>>> import numpy as np
>>> np.set_printoptions(precision=1, suppress=True, linewidth=200)
>>> mat = np.load("out7.npy")
>>> mat
array([[-2, -2,  3, -3, -3],
       [-2, -2, -2,  3, -3],
       [ 3, -2, -2, -2,  3],
       [-3,  3, -2, -2, -2],
       [-3, -3,  3, -2, -2]])
>>> rng = np.random.default_rng(55)
>>> labels = rng.permutation(5)
>>> Y = mat[:, labels] * rng.choice([-1, 1], 5)
>>> Y
array([[ 3,  2, -3,  2,  3],
       [-3,  2, -3,  2, -2],
       [ 2, -3,  3,  2, -2],
       [ 2,  3, -2, -3, -2],
       [ 2,  3, -2,  3,  3]])
>>> Uu, _, Vt = np.linalg.svd(mat.T @ Y)
>>> np.round(Uu @ Vt, 1) + 0
array([[ 0., -1.,  0.,  0.,  0.],
       [ 0.,  0.,  0., -1.,  0.],
       [ 0.,  0.,  0.,  0.,  1.],
       [-1.,  0.,  0.,  0.,  0.],
       [ 0.,  0.,  1.,  0.,  0.]])
>>> labels
array([3, 0, 4, 1, 2])
>>> q = mat.astype(float).copy()
>>> for j in range(5):
...     q[:, j] -= q[:, :j] @ (q[:, :j].T @ q[:, j])
...     q[:, j] /= np.linalg.norm(q[:, j])
... 
>>> q.round(1) + 0
array([[-0.3, -0.3,  0.3, -0.3, -0.7],
       [-0.3, -0.3, -0.7,  0.4, -0.2],
       [ 0.5, -0.4, -0.4, -0.6,  0.1],
       [-0.5,  0.6, -0.4, -0.5,  0. ],
       [-0.5, -0.5,  0.2, -0.2,  0.6]])
>>> np.round(q.T @ q, 1) + 0
array([[1., 0., 0., 0., 0.],
       [0., 1., 0., 0., 0.],
       [0., 0., 1., 0., 0.],
       [0., 0., 0., 1., 0.],
       [0., 0., 0., 0., 1.]])
>>> W1 = np.array([[5, 3, 3, 1],
...     [1, 3, -4, 5],
...     [-3, -2, 1, -5],
...     [2, -4, 3, -2],
...     [0, -2, 5, -5]])
>>> c = np.array([1, 2, 1, 1])
>>> act = np.maximum(q @ W1 + c, 0)
>>> (act > 0).mean(axis=0)
array([0.4, 0.8, 0.6, 0.8])
>>> Z = np.array([[3, 0, 2], [0, 1, 1], [0, 0, 3], [2, 0, 3]])
>>> act @ Z
array([[ 3.1,  2.1,  6.7],
       [11.9,  0.2, 15.2],
       [14.6,  5.6, 25.9],
       [12. ,  4.9, 22.9],
       [ 0. ,  0. , 13.5]])
>>> (act @ Z).round(6).argmax(axis=1)
array([2, 2, 2, 2, 2])
>>> ev, vecs = np.linalg.eigh(mat)
>>> ev
array([-8.8, -5.2, -3.6,  1.2,  6.4])
>>> np.round(vecs.T @ vecs, 1) + 0
array([[1., 0., 0., 0., 0.],
       [0., 1., 0., 0., 0.],
       [0., 0., 1., 0., 0.],
       [0., 0., 0., 1., 0.],
       [0., 0., 0., 0., 1.]])
>>> (ev > 1e-8).sum(), (ev < -1e-8).sum()
(np.int64(2), np.int64(3))
>>> np.round(vecs.T @ mat @ vecs, 1) + 0
array([[-8.8,  0. ,  0. ,  0. ,  0. ],
       [ 0. , -5.2,  0. ,  0. ,  0. ],
       [ 0. ,  0. , -3.6,  0. ,  0. ],
       [ 0. ,  0. ,  0. ,  1.2,  0. ],
       [ 0. ,  0. ,  0. ,  0. ,  6.4]])
